>>> import numpy as np
>>> from numpy import linalg as LA
>>> np.set_printoptions(precision=3, suppress=True, linewidth=140, sign=" ")
>>> rnd = lambda a: np.round(a, 3) + 0
>>> M = np.load("test12.npy")
>>> M
array([[-1.256, -0.993,  0.242,  4.451, -0.195, -1.005,  0.808,  0.933],
       [-0.659, -3.755, -0.323, -0.237,  0.072,  1.36 ,  2.905,  0.105],
       [ 3.014, -0.727,  1.054, -1.672,  3.118, -0.455, -1.225, -0.236],
       [-2.174, -1.966, -0.027,  3.764, -0.929, -1.077,  0.319,  0.341],
       [-0.349,  2.444,  0.884,  1.56 ,  1.576,  0.866, -2.525,  2.466],
       [-2.604, -2.414,  0.84 , -1.046,  2.137, -1.052, -0.683,  2.11 ],
       [ 3.267,  1.394, -1.148, -1.572,  1.393, -1.388,  1.614,  1.456],
       [ 1.402, -2.899, -0.334,  2.216,  1.62 , -2.619,  0.331,  0.126],
       [-1.99 ,  0.12 , -0.236,  1.313, -1.619,  1.037,  3.494, -1.828],
       [ 0.646, -2.403, -1.069, -2.055,  2.169,  2.254,  1.516, -1.166],
       [-0.581,  2.638,  2.372,  0.901, -2.992, -0.453, -0.544,  1.345],
       [ 0.439, -4.018,  2.321, -1.317,  1.066, -0.501,  0.275,  0.291],
       [-1.264, -2.966,  0.409, -0.91 , -0.251, -2.276, -2.174,  1.908],
       [-1.894,  0.711, -2.742,  0.383, -1.114,  0.489, -1.414,  3.125],
       [ 1.861,  1.835, -3.621, -1.173, -0.953,  0.472, -1.399,  0.769],
       [ 0.984,  0.303,  0.574, -1.476,  1.741, -1.832,  0.048, -3.878],
       [ 3.77 ,  0.438, -1.42 , -2.385,  0.019,  0.429,  1.623,  0.271],
       [-0.514, -1.69 , -0.625, -2.632,  0.136, -1.347, -1.615,  3.182]])
>>> hat = M @ LA.solve(M.T @ M, M.T)
>>> LA.matrix_rank(np.eye(18) - hat)
np.int64(10)
>>> rnd(hat @ M[:, 2])
array([ 0.242, -0.323,  1.054, -0.027,  0.884,  0.84 , -1.148, -0.334, -0.236, -1.069,  2.372,  2.321,  0.409, -2.742, -3.621,  0.574,
       -1.42 , -0.625])
>>> gram = np.cov(M, rowvar=False)
>>> rnd(np.corrcoef(M[:, 4], M[:, 6])[0, 1])
np.float64(-0.096)
>>> np.argsort(-M.std(axis=0).round(6), kind="stable")
array([ 1,  3,  0,  7,  6,  4,  2,  5])
>>> np.argwhere(np.triu(np.abs(np.corrcoef(M.T)) > 0.8, 1))
array([], shape=(0, 2), dtype=int64)
>>> gram.shape
(8, 8)
>>> rnd(np.polyfit(M[:, 4], M[:, 6], 1))
array([-0.103,  0.115])
>>> rnd(M.std(axis=0))
array([ 1.887,  2.048,  1.481,  2.016,  1.531,  1.284,  1.649,  1.707])
